$ python -q
>>> import numpy as np
>>> import numpy.linalg as la
>>> np.set_printoptions(suppress=True, linewidth=140)
>>> mat = np.loadtxt("arr.csv", delimiter=",")
>>> print(mat)
[[5. 1. 0. 0. 0. 0. 0.]
 [0. 5. 1. 0. 0. 0. 0.]
 [0. 0. 5. 1. 0. 0. 0.]
 [0. 0. 0. 5. 1. 0. 0.]
 [0. 0. 0. 0. 5. 1. 0.]
 [0. 0. 0. 0. 0. 5. 1.]
 [0. 0. 0. 0. 0. 0. 5.]]
>>> print(mat @ mat)
[[25. 10.  1.  0.  0.  0.  0.]
 [ 0. 25. 10.  1.  0.  0.  0.]
 [ 0.  0. 25. 10.  1.  0.  0.]
 [ 0.  0.  0. 25. 10.  1.  0.]
 [ 0.  0.  0.  0. 25. 10.  1.]
 [ 0.  0.  0.  0.  0. 25. 10.]
 [ 0.  0.  0.  0.  0.  0. 25.]]
>>> print(np.prod(np.diag(mat)), np.round(la.det(mat), 1))
78125.0 78125.0
>>> print(la.matrix_rank(mat - mat[0, 0] * np.eye(7)))
6
>>> x0 = np.array([5, 1, 3, 0, 5, 3, 7])
>>> target = mat @ x0
>>> beta, lr = np.zeros(7), 1 / la.norm(mat, 2) ** 2
>>> for i in range(30):
...     beta -= lr * mat.T @ (mat @ beta - target)
...     if i % 5 == 0: print(i, round(la.norm(mat @ beta - target), 1))
... 
0 12.0
5 0.4
10 0.0
15 0.0
20 0.0
25 0.0
>>> print(beta.round(1) + 0)
[5. 1. 3. 0. 5. 3. 7.]
>>> W1 = np.array([[3, -1, -1, 2, 0, 2],
...     [2, 3, -3, 1, 2, -2],
...     [-3, -2, 1, 0, -1, -1],
...     [-1, 2, -2, 1, 2, -1],
...     [0, -1, 0, -2, 0, -3],
...     [3, 2, 0, 1, -1, 3],
...     [3, 0, -1, -3, 3, -2]])
>>> beta = np.array([8, 5, 3, 4, 7, 1])
>>> H = np.maximum(mat @ W1 + beta, 0)
>>> print(la.matrix_rank(H))
6
>>> print(H)
[[25.  3.  0. 15.  9.  9.]
 [15. 18.  0.  9. 16.  0.]
 [ 0.  0.  6.  5.  4.  0.]
 [ 3. 14.  0.  7. 17.  0.]
 [11.  2.  3.  0.  6.  0.]
 [26. 15.  2.  6.  5. 14.]
 [23.  5.  0.  0. 22.  0.]]
>>> basis = np.array([[-1, 2, 0],
...     [1, 1, -2],
...     [-2, -1, 0],
...     [0, 2, -2],
...     [-1, -1, -1],
...     [2, 0, 0]])
>>> print(W1 @ basis)
[[  2  10  -2]
 [  1  10 -10]
 [ -2  -8   5]
 [  3   2  -8]
 [ -7  -5   6]
 [  6  11  -5]
 [ -8  -2   3]]
>>> print(H @ basis)
[[-13.  74. -45.]
 [-13.  50. -70.]
 [-16.   0. -14.]
 [ -6.  17. -59.]
 [-21.  15. -10.]
 [  8.  72. -47.]
 [-40.  29. -32.]]
>>> Y = H[0, 0] * H[1:] - np.outer(H[1:, 0], H[0])
>>> print(Y)
[[   0.  405.    0.    0.  265. -135.]
 [   0.    0.  150.  125.  100.    0.]
 [   0.  341.    0.  130.  398.  -27.]
 [   0.   17.   75. -165.   51.  -99.]
 [   0.  297.   50. -240. -109.  116.]
 [   0.   56.    0. -345.  343. -207.]]
>>> print(la.matrix_rank(Y), la.matrix_rank(H))
5 6
>>> data = np.array([[12.0, 3.0, 6.0, 0.0, -9.0, -3.0],
...     [3.0, 4.0, 2.0, 0.0, -3.0, -1.0],
...     [6.0, 2.0, 7.0, 0.0, -6.0, -2.0],
...     [0.0, 0.0, 0.0, 3.0, 0.0, 0.0],
...     [-9.0, -3.0, -6.0, 0.0, 12.0, 3.0],
...     [-3.0, -1.0, -2.0, 0.0, 3.0, 4.0]])
>>> x0 = np.array([2, 0, -2, -3, 3, 2])
>>> target = data @ x0
>>> beta, lr = np.zeros(6), 1 / la.norm(data, 2) ** 2
>>> for i in range(30):
...     beta -= lr * data.T @ (data @ beta - target)
...     if i % 10 == 0: print(i, round(la.norm(data @ beta - target), 1))
... 
0 15.3
10 13.5
20 11.9
>>> print(round(float(la.cond(data)), 1))
9.0
